$ python3 -q
>>> import numpy as np
>>> from numpy import linalg as LA
>>> np.set_printoptions(suppress=True, linewidth=100)
>>> W0 = np.load("mat.npy")
>>> print(W0)
[[1 0 0 0]
 [0 1 0 0]
 [0 0 1 0]
 [0 0 0 1]]
>>> x0 = np.array([-2, 2, -2, 0])
>>> a = np.maximum(W0 @ x0, 0)
>>> print(np.flatnonzero(a > 1e-9))
[1]
>>> W0.T @ a
array([0, 2, 0, 0])
>>> x0 = np.ones(4)
>>> for _ in range(7):
...     x0 = W0 @ x0
...     x0 /= LA.norm(x0)
...     print(round(x0 @ W0 @ x0, 2))
... 
1.0
1.0
1.0
1.0
1.0
1.0
1.0
>>> round(float(LA.eigvalsh(W0)[-1]), 2)
1.0
>>> x0
array([0.5, 0.5, 0.5, 0.5])
>>> x0 = np.array([-2, 0, -1, -2])
>>> y = W0 @ x0
>>> c, lr = np.zeros(4), 1 / LA.norm(W0, 2) ** 2
>>> for i in range(3):
...     c -= lr * W0.T @ (W0 @ c - y)
...     if i % 1 == 0: print(i, round(LA.norm(W0 @ c - y), 2))
... 
0 0.0
1 0.0
2 0.0
>>> round(float(LA.cond(W0)), 2)
1.0
>>> arr = np.load("test1.npy")
>>> arr
array([[ 8,  4,  8, 40],
       [ 8,  0,  2, 40],
       [ 7,  1,  1, 35],
       [ 5,  6,  1, 25],
       [ 1,  3,  7,  5]])
>>> Uu, sv, Vh = LA.svd(arr)
>>> vecs = Vh[:(sv > 1e-8).sum()]
>>> rng = np.random.default_rng(6545)
>>> x0 = arr[2] + -3 * arr[1] + rng.integers(2) * np.eye(4)[3]
>>> print(x0)
[-17.   1.  -5. -84.]
>>> np.round(vecs.T @ vecs, 2) + 0
array([[0.04, 0.  , 0.  , 0.19],
       [0.  , 1.  , 0.  , 0.  ],
       [0.  , 0.  , 1.  , 0.  ],
       [0.19, 0.  , 0.  , 0.96]])
>>> rk = LA.matrix_rank(arr)
>>> rk
np.int64(3)
>>> null = LA.svd(arr)[2][rk:].T
>>> np.allclose(arr @ null, 0)
True
>>> [int(LA.matrix_rank(np.delete(arr, i, axis=0))) for i in range(5)]
[3, 3, 3, 3, 3]
>>> [int(LA.matrix_rank(arr[:i])) for i in range(1, len(arr) + 1)]
[1, 2, 3, 3, 3]
>>> np.abs(np.diag(LA.qr(arr)[1])) > 1e-9
array([ True,  True,  True, False])
>>> np.round(arr @ LA.pinv(arr) @ arr, 2) + 0
array([[ 8.,  4.,  8., 40.],
       [ 8.,  0.,  2., 40.],
       [ 7.,  1.,  1., 35.],
       [ 5.,  6.,  1., 25.],
       [ 1.,  3.,  7.,  5.]])
>>> np.allclose(arr[:-1].T @ LA.lstsq(arr[:-1].T, arr[-1])[0], arr[-1])
True
>>> np.unique(arr.round(6), axis=0).shape
(5, 4)
